$ ipython --no-banner

In [1]: import numpy as np

In [2]: from numpy import linalg as LA

In [3]: np.set_printoptions(precision=2, suppress=True, linewidth=160, floatmode="fixed")

In [4]: def rd(a):
   ...:     return np.round(a, 2) + 0
   ...: 

In [5]: feats = np.array([[1, 0, 3, 2], [0, 0, 0, 0], [0, 0, 0, 3], [0, 0, 0, 2]])

In [6]: # splits into 2 blocks

In [7]: rng = np.random.default_rng(170)

In [8]: labels = rng.permutation(4)

In [9]: labels
Out[9]: array([3, 1, 2, 0])

In [10]: A2 = feats[labels][:, labels]

In [11]: A2
Out[11]: 
array([[2, 0, 0, 0],
       [0, 0, 0, 0],
       [3, 0, 0, 0],
       [2, 0, 3, 1]])

In [12]: M = np.load("test15.npy")

In [13]: M
Out[13]: 
array([[38, 20, 25, -9],
       [20, 30,  6,  4],
       [25,  6, 39, -4],
       [-9,  4, -4, 13]])

In [14]: # equal to its transpose

In [15]: np.prod(np.diag(feats)), rd(LA.det(feats))
Out[15]: (np.int64(0), np.float64(0.0))

In [16]: LA.matrix_rank(feats - feats[0, 0] * np.eye(4))
Out[16]: np.int64(3)

In [17]: LA.matrix_power(feats - np.diag(np.diag(feats)), 4)
Out[17]: 
array([[0, 0, 0, 0],
       [0, 0, 0, 0],
       [0, 0, 0, 0],
       [0, 0, 0, 0]])

In [18]: rd(np.sort(LA.eigvals(feats)))
Out[18]: array([0.00, 0.00, 1.00, 2.00])

In [19]: J = np.loadtxt("block18.csv", delimiter=",")

In [20]: J
Out[20]: 
array([[-3.00,  0.00,  0.00],
       [ 0.00,  3.00,  1.00],
       [ 0.00, -2.00,  2.00]])

In [21]: labels = rng.permutation(3)

In [22]: labels
Out[22]: array([0, 1, 2])

In [23]: A2 = J[labels][:, labels]

In [24]: rd(np.sort(np.abs(LA.eigvals(A2))))
Out[24]: array([2.83, 2.83, 3.00])

In [25]: np.allclose(A2, J)
Out[25]: True

In [26]: x = np.array([-8, 9, -2])

In [27]: target = J @ x

In [28]: target
Out[28]: array([ 24.00,  25.00, -22.00])

In [29]: rd(LA.solve(J.T, J[0]))
Out[29]: array([1.00, 0.00, 0.00])

In [30]: r0 = np.array([-2, 2, -2])

In [31]: np.cross(J[0, :3], J[2, :3])
Out[31]: array([0.00, 6.00, 6.00])

In [32]: np.array([np.convolve(row, r0, "same") for row in J])
Out[32]: 
array([[-6.00,  6.00,  0.00],
       [-6.00,  4.00, -4.00],
       [ 4.00, -8.00,  8.00]])

In [33]: np.polyval(r0, J[0])
Out[33]: array([-26.00,  -2.00,  -2.00])

In [34]: G = J.T @ J

In [35]: np.trace(G), (J ** 2).sum()
Out[35]: (np.float64(27.0), np.float64(27.0))

In [36]: np.allclose(G, G.T)
Out[36]: True

In [37]: (J @ J.T).shape
Out[37]: (3, 3)

In [38]: rd(LA.eigvalsh(G)[::-1])
Out[38]: array([13.12,  9.00,  4.88])

In [39]: A2 = np.array([[3, 3, 3], [2, 2, 1], [2, 2, 2]])

In [40]: A2.T @ J.T
Out[40]: 
array([[-9.00,  8.00,  0.00],
       [-9.00,  8.00,  0.00],
       [-9.00,  5.00,  2.00]])

In [41]: np.einsum("ij,ij->i", J, J)
Out[41]: array([ 9.00, 10.00,  8.00])

In [42]: np.einsum("ik,kj->ji", J, A2)
Out[42]: 
array([[-9.00,  8.00,  0.00],
       [-9.00,  8.00,  0.00],
       [-9.00,  5.00,  2.00]])

In [43]: A = np.load("w.npy")

In [44]: A
Out[44]: 
array([[ 9,  0, -1],
       [ 0, 13, -3],
       [-1, -3, 10]])

In [45]: # symmetric, so the eigenvalues are real

In [46]: (A + A.T) / 2
Out[46]: 
array([[ 9.00,  0.00, -1.00],
       [ 0.00, 13.00, -3.00],
       [-1.00, -3.00, 10.00]])

In [47]: rd(np.sort(np.abs(LA.eigvals(A))))
Out[47]: array([ 7.61,  9.49, 14.90])

In [48]: (A - A.T) / 2
Out[48]: 
array([[0.00, 0.00, 0.00],
       [0.00, 0.00, 0.00],
       [0.00, 0.00, 0.00]])

In [49]: vals, evecs = LA.eigh(A)

In [50]: rd(np.abs(evecs[:, -1]))
Out[50]: array([0.09, 0.84, 0.53])

In [51]: rd(LA.svd(A, compute_uv=False))
Out[51]: array([14.90,  9.49,  7.61])

In [52]: np.unique(vals.round(6) + 0, return_counts=True)[1]
Out[52]: array([1, 1, 1])

In [53]: vals, evecs = LA.eig(A)

In [54]: rd(np.sort(LA.eigvals(LA.inv(A))))
Out[54]: array([0.07, 0.11, 0.13])

In [55]: rd(np.prod(vals))
Out[55]: np.float64(1076.0)

In [56]: rd(np.sort(LA.eigvals(A.T)))
Out[56]: array([ 7.61,  9.49, 14.90])

In [57]: rd(np.sort(LA.eigvals(A @ A)))
Out[57]: array([ 57.92,  90.02, 222.06])

In [58]: left, sig, VT = LA.svd(feats)

In [59]: rd(sig)
Out[59]: array([4.55, 2.50, 0.00, 0.00])

In [60]: A2 = left[:, :2] @ np.diag(sig[:2]) @ VT[:2]

In [61]: rd(np.abs(feats - A2).max())
Out[61]: np.float64(0.0)

In [62]: rd(LA.norm(feats - A2, 2)), rd(sig[2])
Out[62]: (np.float64(0.0), np.float64(0.0))

In [63]: LA.matrix_rank(A2)
Out[63]: np.int64(2)

In [64]: F = np.array([[-7.95, 3.0, -7.0, 6.0],
    ...:     [6.0, 7.05, -1.0, 2.0],
    ...:     [0.0, -8.0, -3.95, -4.0],
    ...:     [-8.0, 3.0, -7.0, 6.05]])

In [65]: rd(np.einsum("ii->", F))
Out[65]: np.float64(1.2)

In [66]: np.kron(np.eye(2, dtype=int), F)
Out[66]: 
array([[-7.95,  3.00, -7.00,  6.00, -0.00,  0.00, -0.00,  0.00],
       [ 6.00,  7.05, -1.00,  2.00,  0.00,  0.00, -0.00,  0.00],
       [ 0.00, -8.00, -3.95, -4.00,  0.00, -0.00, -0.00, -0.00],
       [-8.00,  3.00, -7.00,  6.05, -0.00,  0.00, -0.00,  0.00],
       [-0.00,  0.00, -0.00,  0.00, -7.95,  3.00, -7.00,  6.00],
       [ 0.00,  0.00, -0.00,  0.00,  6.00,  7.05, -1.00,  2.00],
       [ 0.00, -0.00, -0.00, -0.00,  0.00, -8.00, -3.95, -4.00],
       [-0.00,  0.00, -0.00,  0.00, -8.00,  3.00, -7.00,  6.05]])

In [67]: rd(np.poly(F))
Out[67]: array([   1.00,   -1.20,  -93.84, -422.61,   21.37])

In [68]: rd(LA.eigvals(F))
Out[68]: array([-5.41+2.53j, -5.41-2.53j,  0.05+0.00j, 11.97+0.00j])

In [69]: rd(LA.eigvals(F).sum().real)
Out[69]: np.float64(1.2)

In [70]: rd(LA.det(F[::-1]))
Out[70]: np.float64(21.37)

In [71]: A2 = F / np.sqrt((F ** 2).mean(axis=1, keepdims=True))

In [72]: LA.matrix_rank(F - F.mean(axis=1, keepdims=True))
Out[72]: np.int64(3)

In [73]: P = np.triu(np.array([[2, 2, 1, 3], [2, 2, 1, 1], [3, 1, 0, 1], [2, 3, 2, 1]]), 1) + np.eye(4)

In [74]: A2 = P @ F @ LA.inv(P)

In [75]: rd(np.poly(A2))
Out[75]: array([   1.00,   -1.20,  -93.83, -422.61,   21.37])

In [76]: LA.matrix_rank(A2)
Out[76]: np.int64(4)

In [77]: rd(P @ F - F @ P)
Out[77]: 
array([[-12.00,  31.00, -22.00,  46.00],
       [ -8.00, -17.00, -24.00, -22.00],
       [ -8.00,   3.00,   1.00,  18.00],
       [  0.00,  16.00,   5.00,  28.00]])

In [78]: A2
Out[78]: 
array([[-19.95,  58.00, -72.00,  98.00],
       [ -2.00,   6.05, -16.00,  20.00],
       [ -8.00,  11.00, -13.95,  29.00],
       [ -8.00,  19.00, -18.00,  29.05]])

In [79]: A2.shape
Out[79]: (4, 4)

In [80]: rd(LA.svd(A2, compute_uv=False))
Out[80]: array([148.17,   7.52,   7.00,   0.00])

In [81]: rd(A2.mean(axis=0))
Out[81]: array([ -9.49,  23.51, -29.99,  44.01])

In [82]: F.ravel(order="F")
Out[82]: array([-7.95,  6.00,  0.00, -8.00,  3.00,  7.05, -8.00,  3.00, -7.00, -1.00, -3.95, -7.00,  6.00,  2.00, -4.00,  6.05])

In [83]: T = F.reshape(4, 2, -1)

In [84]: T[:, 0]
Out[84]: 
array([[-7.95,  3.00],
       [ 6.00,  7.05],
       [ 0.00, -8.00],
       [-8.00,  3.00]])

In [85]: T.transpose(1, 0, 2)
Out[85]: 
array([[[-7.95,  3.00],
        [ 6.00,  7.05],
        [ 0.00, -8.00],
        [-8.00,  3.00]],

       [[-7.00,  6.00],
        [-1.00,  2.00],
        [-3.95, -4.00],
        [-7.00,  6.05]]])

In [86]: rd(np.einsum("ihd,ihd->ih", T, T))
Out[86]: 
array([[72.20, 85.00],
       [85.70,  5.00],
       [64.00, 31.60],
       [73.00, 85.60]])

In [87]: T.shape
Out[87]: (4, 2, 2)

In [88]: O, _ = LA.qr(np.array([[-1.2, 0.8], [-1.8, -2.0]]))

In [89]: data = O[:, :2]

In [90]: rd(data)
Out[90]: 
array([[-0.55, -0.83],
       [-0.83,  0.55]])

In [91]: t = np.radians(180)

In [92]: r_ = np.eye(2)

In [93]: r_[1, 1] = r_[0, 0] = np.cos(t)

In [94]: r_[1, 0], r_[0, 1] = -np.sin(t), np.sin(t)

In [95]: rd(r_)
Out[95]: 
array([[-1.00,  0.00],
       [ 0.00, -1.00]])

In [96]: A2 = data @ r_.T

In [97]: np.allclose(data @ data.T, A2 @ A2.T)
Out[97]: True

In [98]: rd(LA.det(r_)), np.trace(r_)
Out[98]: (np.float64(1.0), np.float64(-2.0))

In [99]: np.allclose(data, data.T)
Out[99]: True

In [100]: rd(LA.matrix_power(data, 2))
Out[100]: 
array([[1.00, 0.00],
       [0.00, 1.00]])

In [101]: rd(np.sort(np.abs(LA.eigvals(data))))
Out[101]: array([1.00, 1.00])

In [102]: [round(float(LA.det(data[:i, :i])), 2) + 0 for i in range(1, 3)]
Out[102]: [-0.55, -1.0]

In [103]: rd(LA.eigvalsh(data).min())
Out[103]: np.float64(-1.0)

In [104]: vals, evecs = LA.eig(data)

In [105]: rd(np.sort(LA.eigvals(LA.inv(data))))
Out[105]: array([-1.00,  1.00])

In [106]: rd(vals)
Out[106]: array([-1.00,  1.00])

In [107]: rd(np.sort(LA.eigvals(data.T)))
Out[107]: array([-1.00,  1.00])

In [108]: rd(np.prod(vals))
Out[108]: np.float64(-1.0)

In [109]: rd(data @ evecs[:, 0] - vals[0] * evecs[:, 0])
Out[109]: array([0.00, 0.00])

In [110]: vals, evecs = LA.eigh(data)

In [111]: x = np.array([1, 0])

In [112]: rd(evecs * np.maximum(vals, 0) @ evecs.T)
Out[112]: 
array([[ 0.22, -0.42],
       [-0.42,  0.78]])

In [113]: rd(x @ data @ x)
Out[113]: np.float64(-0.55)

In [114]: rd(np.abs(data).sum(axis=1).max()), np.abs(vals).max()
Out[114]: (np.float64(1.39), np.float64(1.0))

In [115]: rd(LA.eigvalsh(data[1:, 1:]))
Out[115]: array([0.55])

In [116]: rd(x @ data @ x / (x @ x)), vals[0], vals[-1]
Out[116]: (np.float64(-0.55), np.float64(-1.0), np.float64(1.0))

In [117]: K = np.array([[-2, 1, 0, -3], [-1, -1, 1, 0], [-1, 1, 1, 1]]) * (rng.random((3, 4)) < 0.3)

In [118]: K
Out[118]: 
array([[ 0,  1,  0, -3],
       [-1,  0,  0,  0],
       [ 0,  1,  0,  0]])

In [119]: A2 = np.array([[0, 4], [-1, 3], [-4, -5], [-4, -1]])

In [120]: K @ A2
Out[120]: 
array([[11,  6],
       [ 0, -4],
       [-1,  3]])

In [121]: np.vstack([K, A2.T]).shape
Out[121]: (5, 4)

In [122]: LA.matrix_rank(np.vstack([K, A2.T]))
Out[122]: np.int64(4)

In [123]: LA.matrix_rank(K @ A2)
Out[123]: np.int64(2)

In [124]: np.einsum("ik,kj->ij", K, A2)
Out[124]: 
array([[11,  6],
       [ 0, -4],
       [-1,  3]])

In [125]: r0 = np.array([-7, 3])

In [126]: np.array([np.convolve(row, r0, "same") for row in K])
Out[126]: 
array([[ 0, -7,  3, 21],
       [ 7, -3,  0,  0],
       [ 0, -7,  3,  0]])

In [127]: np.polyval(r0, K[2])
Out[127]: array([ 3, -4,  3,  3])

In [128]: m1 = np.load("run8.npy")

In [129]: m1
Out[129]: 
array([[3, 3, 0, 3],
       [0, 3, 3, 0],
       [0, 0, 2, 0],
       [0, 0, 0, 3]])

In [130]: P = np.triu(np.array([[1, 2, 0, 0], [1, 2, 0, 1], [0, 0, 1, 1], [2, 0, 1, 0]]), 1) + np.eye(4)

In [131]: A2 = P @ m1 @ LA.inv(P)

In [132]: A2
Out[132]: 
array([[ 3.00,  3.00,  6.00, -6.00],
       [ 0.00,  3.00,  3.00, -3.00],
       [ 0.00,  0.00,  2.00,  1.00],
       [ 0.00,  0.00,  0.00,  3.00]])

In [133]: rd(LA.det(A2))
Out[133]: np.float64(54.0)
